$ ipython --no-banner

In [1]: import numpy as np

In [2]: from numpy import linalg as LA

In [3]: np.set_printoptions(suppress=True, linewidth=200)

In [4]: m1 = np.load("sample2.npy")

In [5]: m1
Out[5]: 
array([[ 0., -1., -1., -1.,  0., -1.,  0., -1.,  0.],
       [-1.,  0., -1., -1.,  0., -1.,  0., -1.,  0.],
       [-1., -1.,  0., -1.,  0., -1.,  0., -1.,  0.],
       [-1., -1., -1.,  0.,  0., -1.,  0., -1.,  0.],
       [ 0.,  0.,  0.,  0.,  0.,  0., -1.,  0., -1.],
       [-1., -1., -1., -1.,  0.,  0.,  0., -1.,  0.],
       [ 0.,  0.,  0.,  0., -1.,  0.,  0.,  0., -1.],
       [-1., -1., -1., -1.,  0., -1.,  0.,  0.,  0.],
       [ 0.,  0.,  0.,  0., -1.,  0., -1.,  0.,  0.]])

In [6]: ev, V = LA.eigh(m1)

In [7]: np.unique(ev.round(6) + 0, return_counts=True)[1]
Out[7]: array([1, 1, 7])

In [8]: np.round(V @ np.diag(ev) @ V.T, 2) + 0
Out[8]: 
array([[ 0., -1., -1., -1.,  0., -1.,  0., -1.,  0.],
       [-1.,  0., -1., -1.,  0., -1.,  0., -1.,  0.],
       [-1., -1.,  0., -1.,  0., -1.,  0., -1.,  0.],
       [-1., -1., -1.,  0.,  0., -1.,  0., -1.,  0.],
       [ 0.,  0.,  0.,  0.,  0.,  0., -1.,  0., -1.],
       [-1., -1., -1., -1.,  0.,  0.,  0., -1.,  0.],
       [ 0.,  0.,  0.,  0., -1.,  0.,  0.,  0., -1.],
       [-1., -1., -1., -1.,  0., -1.,  0.,  0.,  0.],
       [ 0.,  0.,  0.,  0., -1.,  0., -1.,  0.,  0.]])

In [9]: round(float(ev.sum()), 2), np.trace(m1)
Out[9]: (0.0, np.float64(0.0))

In [10]: np.round(LA.eigvalsh(m1 + 4 * np.eye(9)), 2)
Out[10]: array([-1.,  2.,  5.,  5.,  5.,  5.,  5.,  5.,  5.])

In [11]: W0 = np.load("case3.npy")

In [12]: W0
Out[12]: 
array([[0, 0, 1, 0, 1],
       [0, 0, 0, 0, 1],
       [1, 0, 0, 0, 0],
       [0, 0, 0, 0, 1],
       [1, 1, 0, 1, 0]])

In [13]: left, s, VT = LA.svd(W0)

In [14]: V = VT[:(s > 1e-8).sum()]

In [15]: rng = np.random.default_rng(441)

In [16]: x0 = W0[3] + -2 * W0[1] + rng.integers(2) * np.eye(5)[4]

In [17]: x0
Out[17]: array([0., 0., 0., 0., 0.])

In [18]: np.round(np.diag(V.T @ V), 2)
Out[18]: array([1. , 0.5, 1. , 0.5, 1. ])

In [19]: round(LA.norm(x0 - V.T @ V @ x0), 2)
Out[19]: np.float64(0.0)
